>>> import numpy as np
>>> np.set_printoptions(precision=2, suppress=True, linewidth=100, legacy="1.25")
>>> arr = np.loadtxt("layer12.csv", delimiter=",")
>>> arr
array([[  1.,  -2.,   4.,  -8.],
       [  1.,  -1.,   1.,  -1.],
       [  1.,   0.,   0.,   0.],
       [  1.,   1.,   1.,   1.],
       [  1.,   2.,   4.,   8.],
       [  1.,   3.,   9.,  27.],
       [  1.,   4.,  16.,  64.],
       [  1.,   5.,  25., 125.],
       [  1.,   6.,  36., 216.],
       [  1.,   7.,  49., 343.],
       [  1.,   8.,  64., 512.]])
>>> def softmax(z):
...     e = np.exp(z - z.max(axis=-1, keepdims=True))
...     return e / e.sum(axis=-1, keepdims=True)
... 
>>> softmax(arr).sum(axis=1)
array([1., 1., 1., 1., 1., 1., 1., 1., 1., 1., 1.])
>>> softmax(10 * arr[7])
array([0., 0., 0., 1.])
>>> np.round(softmax(arr[7]), 2) + 0
array([0., 0., 0., 1.])
>>> scores = arr @ arr.T / np.sqrt(4)
>>> np.round(softmax(scores), 2) + 0
array([[1.  , 0.  , 0.  , 0.  , 0.  , 0.  , 0.  , 0.  , 0.  , 0.  , 0.  ],
       [0.99, 0.  , 0.  , 0.  , 0.  , 0.  , 0.  , 0.  , 0.  , 0.  , 0.  ],
       [0.09, 0.09, 0.09, 0.09, 0.09, 0.09, 0.09, 0.09, 0.09, 0.09, 0.09],
       [0.  , 0.  , 0.  , 0.  , 0.  , 0.  , 0.  , 0.  , 0.  , 0.  , 1.  ],
       [0.  , 0.  , 0.  , 0.  , 0.  , 0.  , 0.  , 0.  , 0.  , 0.  , 1.  ],
       [0.  , 0.  , 0.  , 0.  , 0.  , 0.  , 0.  , 0.  , 0.  , 0.  , 1.  ],
       [0.  , 0.  , 0.  , 0.  , 0.  , 0.  , 0.  , 0.  , 0.  , 0.  , 1.  ],
       [0.  , 0.  , 0.  , 0.  , 0.  , 0.  , 0.  , 0.  , 0.  , 0.  , 1.  ],
       [0.  , 0.  , 0.  , 0.  , 0.  , 0.  , 0.  , 0.  , 0.  , 0.  , 1.  ],
       [0.  , 0.  , 0.  , 0.  , 0.  , 0.  , 0.  , 0.  , 0.  , 0.  , 1.  ],
       [0.  , 0.  , 0.  , 0.  , 0.  , 0.  , 0.  , 0.  , 0.  , 0.  , 1.  ]])
>>> softmax(scores)[7] @ arr
array([  1.,   8.,  64., 512.])
>>> softmax(scores).round(6).argmax(axis=1)
array([ 0,  0,  0, 10, 10, 10, 10, 10, 10, 10, 10])
>>> np.round(softmax(scores + np.triu(np.full(scores.shape, -np.inf), 1)), 2) + 0
array([[1.  , 0.  , 0.  , 0.  , 0.  , 0.  , 0.  , 0.  , 0.  , 0.  , 0.  ],
       [1.  , 0.  , 0.  , 0.  , 0.  , 0.  , 0.  , 0.  , 0.  , 0.  , 0.  ],
       [0.33, 0.33, 0.33, 0.  , 0.  , 0.  , 0.  , 0.  , 0.  , 0.  , 0.  ],
       [0.01, 0.1 , 0.16, 0.73, 0.  , 0.  , 0.  , 0.  , 0.  , 0.  , 0.  ],
       [0.  , 0.  , 0.  , 0.  , 1.  , 0.  , 0.  , 0.  , 0.  , 0.  , 0.  ],
       [0.  , 0.  , 0.  , 0.  , 0.  , 1.  , 0.  , 0.  , 0.  , 0.  , 0.  ],
       [0.  , 0.  , 0.  , 0.  , 0.  , 0.  , 1.  , 0.  , 0.  , 0.  , 0.  ],
       [0.  , 0.  , 0.  , 0.  , 0.  , 0.  , 0.  , 1.  , 0.  , 0.  , 0.  ],
       [0.  , 0.  , 0.  , 0.  , 0.  , 0.  , 0.  , 0.  , 1.  , 0.  , 0.  ],
       [0.  , 0.  , 0.  , 0.  , 0.  , 0.  , 0.  , 0.  , 0.  , 1.  , 0.  ],
       [0.  , 0.  , 0.  , 0.  , 0.  , 0.  , 0.  , 0.  , 0.  , 0.  , 1.  ]])
